$ python3 -q
>>> import numpy as np
>>> from numpy import linalg as LA
>>> np.set_printoptions(precision=2, suppress=True, linewidth=160, legacy="1.25")
>>> tidy = lambda a: np.round(a, 2) + 0
>>> F = np.load("m.npy")
>>> print(F)
[[-1.88 -0.28  4.22 -1.68  0.86]
 [ 0.51  0.06 -2.13 -0.95 -4.4 ]
 [ 1.27  2.49 -3.73 -1.2  -1.36]
 [ 0.02 -4.17  2.69  0.6   0.14]
 [-1.12  1.57 -4.33 -1.35 -0.85]
 [ 0.25 -4.61 -0.74  1.03  1.45]
 [ 2.43  0.55 -1.83  0.21  3.93]
 [-0.34  3.57 -1.78 -2.55 -1.58]
 [ 1.92  0.64 -1.05  4.42 -0.46]
 [-2.27 -2.14 -3.07 -1.07 -2.17]
 [-0.62  2.93  1.19 -1.96  3.28]
 [ 3.61  0.32 -3.04 -1.38 -0.87]
 [ 0.16  1.84 -0.76  1.58  4.3 ]
 [-4.13  2.54  1.17  0.15  0.35]
 [-2.79  1.99  0.38 -3.38 -1.3 ]
 [ 3.62 -1.44 -3.05 -0.75  0.01]
 [ 1.45  1.58  0.9  -1.12  4.28]
 [-0.68  0.03  1.67 -4.51 -1.17]
 [ 2.2   2.11 -1.64  3.47 -0.98]
 [-2.19 -1.37 -0.34  2.57 -3.41]
 [ 2.54  1.45  0.85 -3.83  1.03]
 [-2.77  2.96  2.6  -0.87  1.03]
 [ 2.41  3.32  2.66 -0.2   1.05]
 [-0.85 -0.45  2.58 -4.05 -1.01]
 [ 2.45  2.68  3.33 -0.58 -0.61]
 [-1.91  2.36 -0.52  3.45 -1.91]
 [-1.91  2.63 -1.36  3.54  0.24]
 [-2.35  2.87  2.21 -0.71  2.43]
 [ 1.24  3.55  0.35  0.43 -3.25]
 [ 3.49  2.2  -1.8   2.17 -0.28]]
>>> z = F[:, 2] > np.median(F[:, 2])
>>> f = F[z].mean(axis=0) - F[~z].mean(axis=0)
>>> print(np.argsort(-np.abs(f).round(6), kind="stable"))
[2 3 0 4 1]
>>> print(tidy((((F - F.mean(axis=0)) @ f > 0) == z).mean()))
0.93
>>> print(z.astype(int))
[1 0 0 1 0 0 0 0 0 0 1 0 0 1 1 0 1 1 0 1 1 1 1 1 1 0 0 1 1 0]
>>> print(((F - F.mean(axis=0)) @ f > 0).astype(int))
[1 0 0 1 0 0 0 0 0 0 1 0 0 1 1 0 1 1 0 0 1 1 1 1 1 0 0 1 0 0]
>>> print(tidy(LA.norm(F, axis=1)))
[5.   5.01 5.   5.   5.   5.   5.   5.   4.99 5.   5.   5.   5.   5.   5.   5.   5.   5.   5.   5.   5.   5.   5.   5.   5.   5.   5.   5.01 5.   5.  ]
>>> print(tidy(LA.norm(F) ** 2 / LA.norm(F, 2) ** 2))
3.44
>>> print(LA.norm(F, axis=1).argmax())
1
>>> print(tidy(LA.norm(F, 2)))
14.76
>>> print(tidy(LA.norm(F, axis=0)))
[11.76 12.89 12.29 12.58 11.69]
>>> print(tidy(LA.norm(F[4], 1)), tidy(LA.norm(F[4], np.inf)))
9.22 4.33
>>> print(tidy(LA.norm(F, "nuc")))
60.48
>>> print(tidy(LA.norm(F[4] - F[26])))
5.97
>>> print(tidy(F[4] @ F[26]))
7.17
>>> K = np.loadtxt("test16.csv", delimiter=",")
>>> print(K)
[[-3. -2. -1.  0.  1.  2.  3.  4.  5.  6.  7.  8.  9.]
 [10. 11. 12. 13. 14. 15. 16. 17. 18. 19. 20. 21. 22.]
 [23. 24. 25. 26. 27. 28. 29. 30. 31. 32. 33. 34. 35.]
 [36. 37. 38. 39. 40. 41. 42. 43. 44. 45. 46. 47. 48.]
 [49. 50. 51. 52. 53. 54. 55. 56. 57. 58. 59. 60. 61.]]
>>> # rank 2
>>> U, sigma, Vt = LA.svd(K)
>>> V = Vt[:(sigma > 1e-8).sum()]
>>> rng = np.random.default_rng(4166)
>>> x = K[0] + -1 * K[3] + rng.integers(2) * np.eye(13)[3]
>>> print(x)
[-39. -39. -39. -38. -39. -39. -39. -39. -39. -39. -39. -39. -39.]
>>> print(LA.matrix_rank(np.vstack([K, x])))
3
>>> print(tidy(LA.norm(K, 2) / LA.norm(K)))
1.0
>>> rk = LA.matrix_rank(K)
>>> print(rk)
2
>>> N = LA.svd(K)[2][rk:].T
>>> print([int(LA.matrix_rank(K[:i])) for i in range(1, len(K) + 1)])
[1, 2, 2, 2, 2]
>>> print([int(LA.matrix_rank(K[:, :j + 1])) for j in range(13)])
[1, 2, 2, 2, 2, 2, 2, 2, 2, 2, 2, 2, 2]
>>> print([int(LA.matrix_rank(np.delete(K, i, axis=0))) for i in range(5)])
[2, 2, 2, 2, 2]
>>> print(np.allclose(K @ N, 0))
True
>>> print(LA.matrix_rank(K.T @ K), LA.matrix_rank(K @ K.T))
2 2
>>> A2 = K[0, 0] * K[1:] - np.outer(K[1:, 0], K[0])
>>> print(A2)
[[   0.  -13.  -26.  -39.  -52.  -65.  -78.  -91. -104. -117. -130. -143. -156.]
 [   0.  -26.  -52.  -78. -104. -130. -156. -182. -208. -234. -260. -286. -312.]
 [   0.  -39.  -78. -117. -156. -195. -234. -273. -312. -351. -390. -429. -468.]
 [   0.  -52. -104. -156. -208. -260. -312. -364. -416. -468. -520. -572. -624.]]
>>> print(LA.matrix_rank(A2), LA.matrix_rank(K))
1 2
>>> m1 = np.load("block17.npy")
>>> print(m1)
[[ 29 -10   1   3 -10   5  10   3  -4  -7 -27]
 [-10  57   3  -2  31  -9 -28  -8   2 -18  12]
 [  1   3  68   4  -7  -6   3  23  12 -15 -16]
 [  3  -2   4  38  -8  22  12  -2   8  -4   9]
 [-10  31  -7  -8  59  -9  -9 -20  -1 -13  21]
 [  5  -9  -6  22  -9  36  19 -24   4 -11  10]
 [ 10 -28   3  12  -9  19  40  -2   2 -11  -1]
 [  3  -8  23  -2 -20 -24  -2  44   2   9 -14]
 [ -4   2  12   8  -1   4   2   2   8  -2   0]
 [ -7 -18 -15  -4 -13 -11 -11   9  -2  27   0]
 [-27  12 -16   9  21  10  -1 -14   0   0  54]]
>>> # symmetric
>>> U, sigma, Vt = LA.svd(K)
>>> print(tidy(sigma))
[278.    16.08   0.     0.     0.  ]
>>> A2 = U[:, :2] @ np.diag(sigma[:2]) @ Vt[:2]
>>> print(tidy(LA.norm(K - A2) / LA.norm(K)))
0.0
>>> print(tidy(A2))
[[-3. -2. -1.  0.  1.  2.  3.  4.  5.  6.  7.  8.  9.]
 [10. 11. 12. 13. 14. 15. 16. 17. 18. 19. 20. 21. 22.]
 [23. 24. 25. 26. 27. 28. 29. 30. 31. 32. 33. 34. 35.]
 [36. 37. 38. 39. 40. 41. 42. 43. 44. 45. 46. 47. 48.]
 [49. 50. 51. 52. 53. 54. 55. 56. 57. 58. 59. 60. 61.]]
>>> def softmax(z):
...     e = np.exp(z - z.max(axis=-1, keepdims=True))
...     return e / e.sum(axis=-1, keepdims=True)
... 
>>> print(tidy(softmax(m1[4] + 3)))
[0. 0. 0. 0. 1. 0. 0. 0. 0. 0. 0.]
>>> print(tidy(softmax(m1).sum(axis=1)))
[1. 1. 1. 1. 1. 1. 1. 1. 1. 1. 1.]
>>> scores = m1 @ m1.T / np.sqrt(11)
>>> print(tidy(softmax(scores + np.triu(np.full(scores.shape, -np.inf), 1))))
[[1. 0. 0. 0. 0. 0. 0. 0. 0. 0. 0.]
 [0. 1. 0. 0. 0. 0. 0. 0. 0. 0. 0.]
 [0. 0. 1. 0. 0. 0. 0. 0. 0. 0. 0.]
 [0. 0. 0. 1. 0. 0. 0. 0. 0. 0. 0.]
 [0. 0. 0. 0. 1. 0. 0. 0. 0. 0. 0.]
 [0. 0. 0. 0. 0. 1. 0. 0. 0. 0. 0.]
 [0. 0. 0. 0. 0. 0. 1. 0. 0. 0. 0.]
 [0. 0. 0. 0. 0. 0. 0. 1. 0. 0. 0.]
 [0. 0. 1. 0. 0. 0. 0. 0. 0. 0. 0.]
 [0. 0. 0. 0. 0. 0. 0. 0. 0. 1. 0.]
 [0. 0. 0. 0. 0. 0. 0. 0. 0. 0. 1.]]
>>> print(softmax(scores)[4] @ m1)
[-10.  31.  -7.  -8.  59.  -9.  -9. -20.  -1. -13.  21.]
>>> ang = np.radians(180)
>>> R = np.eye(11)
>>> R[6, 6] = R[9, 9] = np.cos(ang)
>>> R[6, 9], R[9, 6] = -np.sin(ang), np.sin(ang)
>>> print(tidy(R))
[[ 1.  0.  0.  0.  0.  0.  0.  0.  0.  0.  0.]
 [ 0.  1.  0.  0.  0.  0.  0.  0.  0.  0.  0.]
 [ 0.  0.  1.  0.  0.  0.  0.  0.  0.  0.  0.]
 [ 0.  0.  0.  1.  0.  0.  0.  0.  0.  0.  0.]
 [ 0.  0.  0.  0.  1.  0.  0.  0.  0.  0.  0.]
 [ 0.  0.  0.  0.  0.  1.  0.  0.  0.  0.  0.]
 [ 0.  0.  0.  0.  0.  0. -1.  0.  0.  0.  0.]
 [ 0.  0.  0.  0.  0.  0.  0.  1.  0.  0.  0.]
 [ 0.  0.  0.  0.  0.  0.  0.  0.  1.  0.  0.]
 [ 0.  0.  0.  0.  0.  0.  0.  0.  0. -1.  0.]
 [ 0.  0.  0.  0.  0.  0.  0.  0.  0.  0.  1.]]
>>> A2 = m1 @ R.T
>>> print(tidy(LA.svd(m1, compute_uv=False)), tidy(LA.svd(A2, compute_uv=False)))
[129.75 100.73  79.45  56.17  38.59  24.99  18.09   8.65   2.74   0.84   0.  ] [129.75 100.73  79.45  56.17  38.59  24.99  18.09   8.65   2.74   0.84   0.  ]
>>> print(np.abs(A2 - m1).max(axis=0))
[ 0.  0.  0.  0.  0.  0. 80.  0.  0. 54.  0.]
>>> print(np.allclose(LA.norm(m1, axis=1), LA.norm(A2, axis=1)))
True
>>> print(LA.lstsq(K[:-1].T, K[-1])[2])
2
>>> print(tidy(K @ LA.pinv(K) @ K))
[[-3. -2. -1.  0.  1.  2.  3.  4.  5.  6.  7.  8.  9.]
 [10. 11. 12. 13. 14. 15. 16. 17. 18. 19. 20. 21. 22.]
 [23. 24. 25. 26. 27. 28. 29. 30. 31. 32. 33. 34. 35.]
 [36. 37. 38. 39. 40. 41. 42. 43. 44. 45. 46. 47. 48.]
 [49. 50. 51. 52. 53. 54. 55. 56. 57. 58. 59. 60. 61.]]
>>> print(np.unique(K.round(6), axis=0).shape)
(5, 13)
>>> sigma = 5 * 0.9 ** np.arange(4)
>>> data = rng.normal(size=(11, 4)) * rng.permutation(sigma)
>>> print(tidy(data))
[[ -1.61   3.08  -6.75  -9.04]
 [  3.9    1.19  -1.26   0.06]
 [  1.19  -2.79  -5.31  -1.72]
 [ -3.2  -12.57  -3.39  -4.97]
 [  0.23   3.15  -3.4    6.23]
 [ -1.64   7.56  -0.31  -3.4 ]
 [ -2.31   2.44  -1.49   6.18]
 [ -5.19   1.77   3.14   3.57]
 [ -0.24  -8.66  -2.5   -8.31]
 [ -0.41  -1.2   -3.44  -2.22]
 [  6.29  -6.34  -0.91   0.41]]
>>> print(tidy(LA.norm(data, axis=0)))
[10.21 19.22 11.38 16.88]
>>> print(tidy(LA.norm(data[7] - data[10])))
14.97
>>> print(tidy(LA.norm(data, axis=1)))
[11.81  4.27  6.35 14.3   7.77  8.45  7.19  7.26 12.26  4.29  8.98]
>>> print(tidy(LA.norm(data, 1)), tidy(LA.norm(data, np.inf)))
50.74 24.13
>>> print(tidy(LA.norm(data[7], 1)), tidy(LA.norm(data[7], np.inf)))
13.68 5.19
>>> print(tidy(data[7] @ data[10]))
-45.27
>>> A2 = np.c_[data[:, :1] @ np.array([[3]]), np.array([1, 2, 0, 0, 1, 0, 0, 3, 0, 1, 3])]
>>> print(tidy(A2))
[[ -4.82   1.  ]
 [ 11.71   2.  ]
 [  3.56   0.  ]
 [ -9.59   0.  ]
 [  0.7    1.  ]
 [ -4.91   0.  ]
 [ -6.92   0.  ]
 [-15.57   3.  ]
 [ -0.72   0.  ]
 [ -1.23   1.  ]
 [ 18.87   3.  ]]
>>> print(LA.matrix_rank(A2))
2
>>> print(tidy(LA.norm(LA.qr(data)[0].T @ A2, axis=0) ** 2 / ((A2 ** 2).sum(axis=0) + 1e-12)))
[1.   0.09]
>>> print(tidy(LA.norm(A2 - data @ LA.lstsq(data, A2)[0], axis=0)))
[0.   4.76]
>>> Ac = data - data.mean(axis=0)
>>> U, sigma, Vt = LA.svd(Ac, full_matrices=False)
>>> print(np.abs(Vt[0]).argmax())
1
>>> print(tidy(Ac.mean(axis=0)))
[0. 0. 0. 0.]
>>> print(tidy(sigma ** 2 / (sigma ** 2).sum()))
[0.56 0.26 0.13 0.06]
>>> print(np.abs(U[:, 0]).argmax())
3
>>> print(tidy(sigma))
[21.06 14.35 10.13  6.75]
>>> x = np.array([1, 1, 0, 2])
>>> y = data @ x
>>> print(tidy(LA.lstsq(data, y)[0]))
[1. 1. 0. 2.]
>>> print(tidy(LA.solve(data.T @ data, data.T @ y)))
[1. 1. 0. 2.]
>>> print(tidy(y))
[-16.61   5.22  -5.04 -25.71  15.84  -0.87  12.49   3.73 -25.51  -6.05   0.77]
>>> y = y + 0.05 * rng.normal(size=11)
>>> print(tidy(y))
[-16.69   5.25  -5.01 -25.79  15.86  -0.87  12.46   3.67 -25.4   -6.03   0.81]
>>> b, *_ = LA.lstsq(data, y)
>>> print(tidy(data.T @ (y - data @ b)))
[0. 0. 0. 0.]
